$ ipython --no-banner

In [1]: import numpy as np

In [2]: from numpy import linalg as LA

In [3]: np.set_printoptions(precision=3, suppress=True, linewidth=120, sign=" ")

In [4]: def rd(a):
   ...:     return np.round(a, 3) + 0
   ...: 

In [5]: E = np.loadtxt("run12.csv", delimiter=",")

In [6]: E
Out[6]: 
array([[  4.838,  -1.342,   1.194,  -9.077,  -1.302,  -8.535],
       [  1.39 ,  -1.516,   0.234,  -1.991,   2.756,  -2.326],
       [  1.508,  -2.973,   1.461,  -3.496,  -2.836,  -5.368],
       [  0.777,  -2.531,   0.905,  -4.612,   2.822,  -2.511],
       [  4.771,  -1.212,   1.818,  -9.405,   2.759,  -6.398],
       [  2.592,  -7.981,   2.147, -10.383,   2.092,  -9.74 ],
       [  3.188,  -3.82 ,   2.132, -10.609,   2.265,  -7.755],
       [  1.319,  -5.78 ,   1.135,  -3.985,  -0.651,  -5.949],
       [  4.305,  -6.209,   1.82 , -10.29 ,   3.39 ,  -9.144],
       [  1.453,  -3.254,   0.349,  -3.309,   4.273,  -1.87 ],
       [  2.6  ,  -6.002,   1.571,  -5.435,   2.781,  -6.216],
       [  2.299,  -4.717,   1.136,  -7.301,   4.874,  -5.136],
       [  1.391,  -1.332,   0.402,  -2.118,   2.903,  -1.192],
       [  3.085,  -4.748,   1.294,  -4.635,   1.388,  -6.746],
       [  3.176,  -2.661,   0.905,  -3.434,   3.157,  -4.582],
       [  3.476,  -1.819,   1.042,  -7.565,   0.043,  -7.298],
       [ -1.041,  -2.628,   0.813,  -4.637,   2.057,  -1.48 ],
       [  3.432,  -0.864,   1.056,  -8.294,   1.914,  -5.034],
       [  5.735,   0.434,   1.185,  -5.091,   0.111,  -6.149],
       [  3.62 ,  -2.234,   1.165,  -2.514,   0.805,  -5.955],
       [  3.293,  -3.84 ,   2.102,  -7.704,  -1.077,  -8.857],
       [  3.377,  -0.488,   1.747,  -7.635,  -0.768,  -5.519],
       [  2.58 ,  -0.001,   0.661,  -5.846,   1.227,  -3.618],
       [  2.335,  -5.524,   1.083,  -4.225,   0.741,  -6.633],
       [  3.03 ,  -7.69 ,   2.093, -10.736,   1.667,  -9.298],
       [  1.64 ,  -8.644,   1.676,  -8.717,   2.355,  -9.032],
       [  2.908,  -6.024,   1.377,  -6.608,   1.1  ,  -8.247],
       [  5.197,  -1.828,   1.836,  -6.466,  -1.422,  -9.515],
       [  3.952,  -2.162,   1.369,  -5.047,   1.379,  -5.715],
       [  0.474,  -6.578,   0.888,  -5.052,   2.124,  -5.482]])

In [7]: P = E @ LA.solve(E.T @ E, E.T)

In [8]: rd(np.trace(P))
Out[8]: np.float64(6.0)

In [9]: np.allclose(P @ P, P)
Out[9]: True

In [10]: rd(LA.eigvalsh(P))
Out[10]: 
array([ 0.,  0.,  0.,  0.,  0.,  0.,  0.,  0.,  0.,  0.,  0.,  0.,  0.,  0.,  0.,  0.,  0.,  0.,  0.,  0.,  0.,  0.,
        0.,  0.,  1.,  1.,  1.,  1.,  1.,  1.])
